In [1]: import numpy as np

In [2]: from numpy import linalg as LA

In [3]: np.set_printoptions(precision=2, suppress=True, linewidth=200)

In [4]: def rnd(a):
   ...:     return np.round(a, 2) + 0
   ...: 

In [5]: m1 = np.loadtxt("block17.csv", delimiter=",")

In [6]: print(m1)
[[ 0.  2.  2.  1. -1.  1. -1. -3.  3. -3.  0.  1.  1.  1.  3.]
 [ 2.  0. -1.  0.  3.  2.  3. -3. -2. -2.  1.  0.  2.  1.  1.]
 [ 2. -3.  0.  2. -1.  0. -1. -3. -2.  2.  1.  1.  0.  0.  1.]
 [-2. -1. -3.  2. -3.  2.  0. -3. -3.  3. -2.  0.  1.  3.  1.]
 [ 2. -1. -2. -1.  1.  0. -2.  2. -1.  0.  2.  3.  0.  0.  0.]
 [-2. -2.  1. -3. -1.  3. -3. -3.  2.  2.  1.  2.  2.  1.  0.]
 [ 1.  2.  3.  0.  0.  1. -3. -1.  1. -1.  3.  1.  0.  2.  2.]
 [ 0. -2.  3. -3.  3.  1.  2. -3. -3. -3.  3.  0.  2.  2.  0.]
 [-1. -3.  2. -1. -3. -3. -2. -2. -3.  1.  2.  3.  3.  1.  2.]
 [-2.  1.  1. -3.  1. -1.  3.  0.  0. -3.  0.  1.  0.  0.  0.]
 [ 0. -1.  0.  2. -2.  1.  2. -1. -2. -1. -3.  1.  3.  3.  0.]
 [ 0.  0.  0.  0.  0.  0.  0.  0.  0.  0.  0.  1.  4.  3.  1.]
 [ 0.  0.  0.  0.  0.  0.  0.  0.  0.  0.  0.  0.  5.  4.  2.]
 [ 0.  0.  0.  0.  0.  0.  0.  0.  0.  0.  0.  5.  0.  3.  1.]
 [ 0.  0.  0.  0.  0.  0.  0.  0.  0.  0.  0.  1.  2.  3.  5.]]

In [7]: gram = m1.T @ m1

In [8]: np.allclose(gram, gram.T)
Out[8]: True

In [9]: F = np.loadtxt("layer15.csv", delimiter=",")

In [10]: F
Out[10]: 
array([[-2.,  0., -3.,  0.,  0., -3.,  0.,  0., -3.,  0.,  0., -3., -3.],
       [ 0., -2.,  0., -3., -3.,  0., -3., -3.,  0., -3., -3.,  0.,  0.],
       [-3.,  0., -2.,  0.,  0., -3.,  0.,  0., -3.,  0.,  0., -3., -3.],
       [ 0., -3.,  0., -2., -3.,  0., -3., -3.,  0., -3., -3.,  0.,  0.],
       [ 0., -3.,  0., -3., -2.,  0., -3., -3.,  0., -3., -3.,  0.,  0.],
       [-3.,  0., -3.,  0.,  0., -2.,  0.,  0., -3.,  0.,  0., -3., -3.],
       [ 0., -3.,  0., -3., -3.,  0., -2., -3.,  0., -3., -3.,  0.,  0.],
       [ 0., -3.,  0., -3., -3.,  0., -3., -2.,  0., -3., -3.,  0.,  0.],
       [-3.,  0., -3.,  0.,  0., -3.,  0.,  0., -2.,  0.,  0., -3., -3.],
       [ 0., -3.,  0., -3., -3.,  0., -3., -3.,  0., -2., -3.,  0.,  0.],
       [ 0., -3.,  0., -3., -3.,  0., -3., -3.,  0., -3., -2.,  0.,  0.],
       [-3.,  0., -3.,  0.,  0., -3.,  0.,  0., -3.,  0.,  0., -2., -3.],
       [-3.,  0., -3.,  0.,  0., -3.,  0.,  0., -3.,  0.,  0., -3., -2.]])

In [11]: # splits into 2 blocks

In [12]: rnd(np.sort(LA.eigvals(F).real))
Out[12]: array([-20., -17.,   1.,   1.,   1.,   1.,   1.,   1.,   1.,   1.,   1.,   1.,   1.])

In [13]: left, s, VT = LA.svd(F)

In [14]: rnd(s)
Out[14]: array([20., 17.,  1.,  1.,  1.,  1.,  1.,  1.,  1.,  1.,  1.,  1.,  1.])

In [15]: np.argmax(s[:-1] / (s[1:] + 1e-6)) + 1
Out[15]: np.int64(2)

In [16]: A2 = left[:, :2] @ np.diag(s[:2]) @ VT[:2]

In [17]: rnd(LA.norm(F - A2) / LA.norm(F))
Out[17]: np.float64(0.13)

In [18]: rnd(LA.norm(F - A2, 2)), rnd(s[2])
Out[18]: (np.float64(1.0), np.float64(1.0))

In [19]: LA.matrix_rank(F, rtol=0.05)
Out[19]: np.int64(7)

In [20]: gram = F.T @ F

In [21]: print(np.diag(gram))
[49. 58. 49. 58. 58. 49. 58. 58. 49. 58. 58. 49. 49.]

In [22]: rnd(LA.svd(F, compute_uv=False) ** 2)
Out[22]: array([400., 289.,   1.,   1.,   1.,   1.,   1.,   1.,   1.,   1.,   1.,   1.,   1.])

In [23]: rnd(LA.eigvalsh(gram)[::-1])
Out[23]: array([400., 289.,   1.,   1.,   1.,   1.,   1.,   1.,   1.,   1.,   1.,   1.,   1.])

In [24]: np.allclose(gram, gram.T)
Out[24]: True

In [25]: [round(float(LA.det(F[:i, :i])), 2) + 0 for i in range(1, 14)]
Out[25]: 
[-2.0,
 4.0,
 10.0,
 25.0,
 40.0,
 64.0,
 88.0,
 112.0,
 154.0,
 187.0,
 220.0,
 280.0,
 340.0]

In [26]: rnd(LA.eigvalsh(F).min())
Out[26]: np.float64(-20.0)

In [27]: evals, V = LA.eigh(F)

In [28]: rnd(evals.sum()), np.trace(F)
Out[28]: (np.float64(-26.0), np.float64(-26.0))

In [29]: (evals > 1e-8).sum(), (evals < -1e-8).sum()
Out[29]: (np.int64(11), np.int64(2))

In [30]: rng = np.random.default_rng(131943)

In [31]: E = (rng.random((10, 10)) < 0.3) + np.eye(10)

In [32]: E /= E.sum(axis=1, keepdims=True)

In [33]: rnd(E)
Out[33]: 
array([[0.5 , 0.  , 0.  , 0.  , 0.  , 0.  , 0.5 , 0.  , 0.  , 0.  ],
       [0.  , 0.5 , 0.  , 0.25, 0.  , 0.25, 0.  , 0.  , 0.  , 0.  ],
       [0.2 , 0.  , 0.2 , 0.  , 0.  , 0.  , 0.2 , 0.2 , 0.  , 0.2 ],
       [0.  , 0.  , 0.33, 0.33, 0.  , 0.  , 0.33, 0.  , 0.  , 0.  ],
       [0.  , 0.  , 0.2 , 0.  , 0.2 , 0.2 , 0.  , 0.2 , 0.2 , 0.  ],
       [0.  , 0.2 , 0.  , 0.  , 0.  , 0.2 , 0.2 , 0.  , 0.2 , 0.2 ],
       [0.  , 0.2 , 0.2 , 0.  , 0.2 , 0.  , 0.4 , 0.  , 0.  , 0.  ],
       [0.25, 0.25, 0.25, 0.  , 0.  , 0.  , 0.  , 0.25, 0.  , 0.  ],
       [0.  , 0.  , 0.  , 0.  , 0.25, 0.25, 0.  , 0.25, 0.25, 0.  ],
       [0.  , 0.14, 0.  , 0.14, 0.  , 0.14, 0.14, 0.  , 0.14, 0.29]])

In [34]: x0 = np.array([3, 3, 3, -2, 1, -2, 2, -1, -3, 1])

In [35]: rhs = E @ x0

In [36]: coef, lr = np.zeros(10), 1 / LA.norm(E, 2) ** 2

In [37]: for i in range(40):
    ...:     coef -= lr * E.T @ (E @ coef - rhs)
    ...:     if i % 10 == 0: print(i, round(LA.norm(E @ coef - rhs), 2))
    ...: 
0 2.04
10 0.51
20 0.26
30 0.17

In [38]: rnd(coef)
Out[38]: array([ 2.35,  3.14,  2.39, -1.89, -0.07, -2.42,  2.66,  0.2 , -2.45,  0.32])
